>>> import numpy as np
>>> from numpy import linalg as LA
>>> np.set_printoptions(suppress=True, linewidth=100)
>>> rd = lambda a: np.round(a, 2) + 0
>>> Q, _ = LA.qr(np.array([[0.7, -0.5, -0.6, -0.9, -0.5, 0.3, 0.5, 1.9],
...     [-0.5, 0.3, -1.2, -0.5, -0.3, 0.5, -0.3, -0.1],
...     [-0.8, -0.2, 0.9, -0.9, -0.4, 0.7, -0.4, 1.4],
...     [-0.9, 1.3, 0.7, -1.4, -1.5, 1.1, -1.6, 0.5],
...     [-0.1, -0.1, 2.2, -0.5, -1.0, 0.3, -0.4, 0.7],
...     [-0.2, -0.5, 1.6, 0.1, 0.2, 1.0, 0.6, 0.6],
...     [0.3, -0.6, 1.1, -1.2, 0.1, -1.6, 0.8, 0.7],
...     [0.3, 0.3, 0.0, 0.2, 0.9, 0.0, -1.3, 1.4],
...     [-1.5, 0.3, -0.3, 1.0, -1.0, 0.2, -0.8, -0.5],
...     [-1.0, -1.0, -0.8, 0.3, 0.6, -1.0, -0.4, -2.7],
...     [-0.7, 0.5, -0.5, -0.5, -1.5, -0.1, -0.5, 0.4],
...     [-1.2, 0.0, -1.4, -1.9, 0.6, -0.7, 0.7, -1.9]]))
>>> J = Q @ Q.T
>>> rd(J)
array([[ 0.78,  0.21,  0.19, -0.11, -0.02, -0.04,  0.01, -0.06, -0.2 ,  0.01,  0.15, -0.11],
       [ 0.21,  0.23,  0.09,  0.12, -0.15, -0.05, -0.23,  0.  ,  0.02,  0.03,  0.08,  0.16],
       [ 0.19,  0.09,  0.53,  0.07,  0.1 ,  0.32,  0.08,  0.21,  0.17,  0.03,  0.02,  0.1 ],
       [-0.11,  0.12,  0.07,  0.76,  0.28, -0.1 , -0.15,  0.06, -0.09, -0.07,  0.13,  0.09],
       [-0.02, -0.15,  0.1 ,  0.28,  0.51,  0.13,  0.17, -0.15, -0.08,  0.13,  0.02, -0.22],
       [-0.04, -0.05,  0.32, -0.1 ,  0.13,  0.61, -0.1 , -0.14,  0.04, -0.1 , -0.25,  0.03],
       [ 0.01, -0.23,  0.08, -0.15,  0.17, -0.1 ,  0.78,  0.05, -0.05, -0.05,  0.13,  0.15],
       [-0.06,  0.  ,  0.21,  0.06, -0.15, -0.14,  0.05,  0.85, -0.02,  0.01, -0.13, -0.11],
       [-0.2 ,  0.02,  0.17, -0.09, -0.08,  0.04, -0.05, -0.02,  0.74,  0.04,  0.31, -0.08],
       [ 0.01,  0.03,  0.03, -0.07,  0.13, -0.1 , -0.05,  0.01,  0.04,  0.95, -0.07,  0.05],
       [ 0.15,  0.08,  0.02,  0.13,  0.02, -0.25,  0.13, -0.13,  0.31, -0.07,  0.43, -0.02],
       [-0.11,  0.16,  0.1 ,  0.09, -0.22,  0.03,  0.15, -0.11, -0.08,  0.05, -0.02,  0.82]])
>>> [round(float(x), 2) for x in LA.svd(J, compute_uv=False)[:3]]
[1.0, 1.0, 1.0]
>>> rd(LA.norm(J, 2) / LA.norm(J))
np.float64(0.35)
>>> np.argsort(-LA.norm(J, axis=0).round(6), kind="stable")[:3]
array([ 9,  7, 11])
>>> LA.cond(J) > 100
np.True_
>>> A = np.loadtxt("x.csv", delimiter=",")
>>> A
array([[ 2.3,  0.7,  0.7, -0.3,  0.9,  0.2, -0.3,  0. ],
       [ 0.5,  0.8, -1.1,  0.2, -0.1,  0.7, -0.4,  0.3],
       [ 0.6, -1.1, -0.2,  1.9,  1.9,  0.1,  0.7, -0.2],
       [ 0.6,  0.1,  0.5, -0.4, -0.3,  1.1,  0.8, -1.1],
       [ 1.5,  0.1, -0.4,  0.8, -0.4,  0. , -0.4,  1. ],
       [-1.5, -1.7,  0.4, -0.4, -0.2,  0.4,  0. , -0.3],
       [-0.1, -2.2, -1.3,  0.7, -1. , -0.7,  0.4,  0.1],
       [-1. ,  1.2,  1.4, -0.1,  0. , -1.2, -0.5, -0.1],
       [ 0.7, -1.1, -0.8, -0.9,  1.2,  0.2,  1.6, -1.2]])
>>> A2 = np.c_[A[:, :6] @ np.array([[3, 2, 1, -2, -1, -1],
...     [1, 2, -1, 3, -2, 0],
...     [3, 0, 2, 0, 3, -2],
...     [-2, 1, 0, -1, -2, 3],
...     [1, -2, 3, -1, 0, 2],
...     [3, 1, -2, -1, -1, -2]]), np.array([1, 6, 7, 6, 3, 5, 4, 0, 9])]
>>> rd(A2)
array([[ 11.8,   4.1,   5.3,  -3.3,  -1.2,  -3.2,   1. ],
       [  0.6,   3.7,  -4.2,   0.6,  -6.5,   0.7,   6. ],
       [ -1.5,  -2.8,   6.8,  -8.4,  -2.9,   9.1,   7. ],
       [  7.2,   2.7,  -1.6,  -1.3,   0.4,  -5.6,   6. ],
       [  1.4,   4.8,  -0.6,  -3.1,  -4.5,   0.9,   3. ],
       [ -3.2,  -6. ,  -0.4,  -1.9,   6.5,  -1.7,   5. ],
       [-10.9,  -2.6,  -2.1,  -5.4,  -0.1,   4.2,   4. ],
       [ -1. ,  -0.9,   3. ,   6.9,   4.2,   0.3,   0. ],
       [  2.2,  -3.9,   3.4,  -5.2,   0.7,   0.2,   9. ]])
>>> LA.matrix_rank(A2)
np.int64(7)
>>> gram = A2.T @ A2
>>> LA.matrix_rank(gram)
np.int64(7)
>>> np.allclose(gram, gram.T)
True
>>> (A2 @ A2.T).shape
(9, 9)
>>> mat = np.loadtxt("m.csv", delimiter=",")
>>> rd(mat)
array([[ 0.1 , -1.14,  0.8 , -0.42, -4.11, -0.5 , -2.13,  1.08],
       [-0.34, -1.09,  0.54, -0.5 , -4.21, -0.45, -2.13,  0.85],
       [-1.31, -0.91, -0.07, -0.65, -4.22, -0.31, -2.01,  0.28],
       [-3.69,  0.16, -1.99, -0.76, -1.87,  0.32, -0.51, -1.71],
       [-3.01,  1.02, -2.21, -0.27,  1.75,  0.64,  1.27, -2.2 ],
       [ 3.41,  0.11,  1.67,  0.8 ,  2.68, -0.18,  0.97,  1.34],
       [ 3.52,  0.03,  1.78,  0.79,  2.44, -0.22,  0.83,  1.46],
       [-0.05, -1.12,  0.71, -0.45, -4.15, -0.48, -2.13,  1.  ],
       [ 1.78,  0.8 ,  0.39,  0.71,  4.11,  0.23,  1.9 ,  0.03],
       [ 3.78, -0.36,  2.17,  0.7 ,  1.21, -0.41,  0.16,  1.92],
       [-3.01, -0.35, -1.31, -0.8 , -3.28,  0.05, -1.33, -0.95],
       [-1.65,  1.2 , -1.63,  0.1 ,  3.31,  0.63,  1.9 , -1.79],
       [ 2.28, -1.16,  1.92,  0.06, -2.72, -0.65, -1.68,  2.02],
       [-0.3 ,  1.16, -0.91,  0.38,  4.05,  0.52,  2.12, -1.18],
       [-0.95, -0.99,  0.16, -0.59, -4.25, -0.36, -2.07,  0.5 ],
       [ 1.13,  0.95, -0.05,  0.62,  4.24,  0.34,  2.05, -0.39],
       [-0.37, -1.08,  0.52, -0.5 , -4.21, -0.44, -2.13,  0.83],
       [ 0.72,  1.03, -0.31,  0.56,  4.25,  0.4 ,  2.1 , -0.63],
       [ 0.62, -1.18,  1.09, -0.32, -3.93, -0.55, -2.1 ,  1.34],
       [ 3.74, -0.24,  2.07,  0.74,  1.62, -0.35,  0.38,  1.8 ],
       [ 3.4 ,  0.12,  1.66,  0.8 ,  2.7 , -0.17,  0.98,  1.33],
       [-2.88,  1.06, -2.17, -0.23,  1.95,  0.65,  1.36, -2.18],
       [ 2.37, -1.15,  1.96,  0.08, -2.63, -0.66, -1.64,  2.05],
       [-3.76,  0.57, -2.3 , -0.61, -0.4 ,  0.5 ,  0.25, -2.11],
       [ 1.77,  0.8 ,  0.38,  0.7 ,  4.11,  0.23,  1.9 ,  0.02],
       [ 3.31,  0.18,  1.57,  0.81,  2.86, -0.14,  1.07,  1.23],
       [ 2.83, -1.07,  2.15,  0.21, -2.03, -0.65, -1.39,  2.17],
       [-2.82,  1.07, -2.14, -0.21,  2.05,  0.65,  1.4 , -2.17],
       [ 0.97, -1.2 ,  1.28, -0.25, -3.75, -0.59, -2.05,  1.5 ],
       [ 2.97,  0.37,  1.28,  0.8 ,  3.32, -0.04,  1.35,  0.92],
       [-2.97, -0.37, -1.28, -0.8 , -3.33,  0.04, -1.36, -0.92],
       [ 0.53, -1.18,  1.04, -0.34, -3.96, -0.55, -2.11,  1.3 ],
       [ 2.37,  0.61,  0.81,  0.77,  3.83,  0.11,  1.69,  0.44],
       [-2.49,  1.13, -2.02, -0.11,  2.48,  0.66,  1.58, -2.08],
       [ 0.19,  1.11, -0.63,  0.47,  4.18,  0.47,  2.13, -0.93],
       [ 1.  , -1.2 ,  1.3 , -0.24, -3.74, -0.59, -2.05,  1.52],
       [-0.51, -1.06,  0.44, -0.53, -4.23, -0.43, -2.12,  0.75],
       [-3.17,  0.97, -2.26, -0.33,  1.46,  0.63,  1.14, -2.23],
       [-3.73,  0.62, -2.31, -0.59, -0.23,  0.52,  0.33, -2.14],
       [-1.68,  1.2 , -1.65,  0.09,  3.28,  0.63,  1.89, -1.8 ]])
>>> # looks like rank 2
>>> Xc = mat - mat.mean(axis=0)
>>> evecs = LA.svd(Xc)[2][:2]
>>> A2 = Xc - Xc @ evecs.T @ evecs
>>> rd(np.cov(Xc @ evecs.T, rowvar=False))
array([[15.44,  0.  ],
       [ 0.  , 10.18]])
>>> rd(A2.std(axis=0))
array([0., 0., 0., 0., 0., 0., 0., 0.])
>>> rd((Xc @ evecs.T).std(axis=0))
array([3.88, 3.15])
>>> E = np.array([[3.43, -34.1, 16.17, -27.67, 1.84, -4.16, -8.16],
...     [-6.48, -2.82, 0.09, -2.07, 5.64, 3.93, 18.8],
...     [-0.52, 16.48, -0.84, 11.94, -2.29, 4.03, -14.63],
...     [-4.86, 7.56, 0.92, 6.69, -0.09, 12.89, 16.18],
...     [0.21, -19.23, 9.32, -16.86, 3.61, -6.65, -13.38],
...     [15.26, -0.82, -8.62, 4.88, -19.91, 2.39, 26.14],
...     [19.22, -0.05, -3.98, 4.81, -21.61, -0.11, -2.5],
...     [-12.93, -1.93, 0.16, -3.04, 13.85, 0.88, 15.18]])
>>> t3 = np.stack([E, -2 * E, E[::-1]])
>>> rd(np.einsum("bij,cij->bc", t3, t3))
array([[  7828.02, -15656.05,  -2268.41],
       [-15656.05,  31312.1 ,   4536.82],
       [ -2268.41,   4536.82,   7828.02]])
>>> LA.matrix_rank(t3.reshape(3, -1))
np.int64(2)
>>> t3.shape
(3, 8, 7)
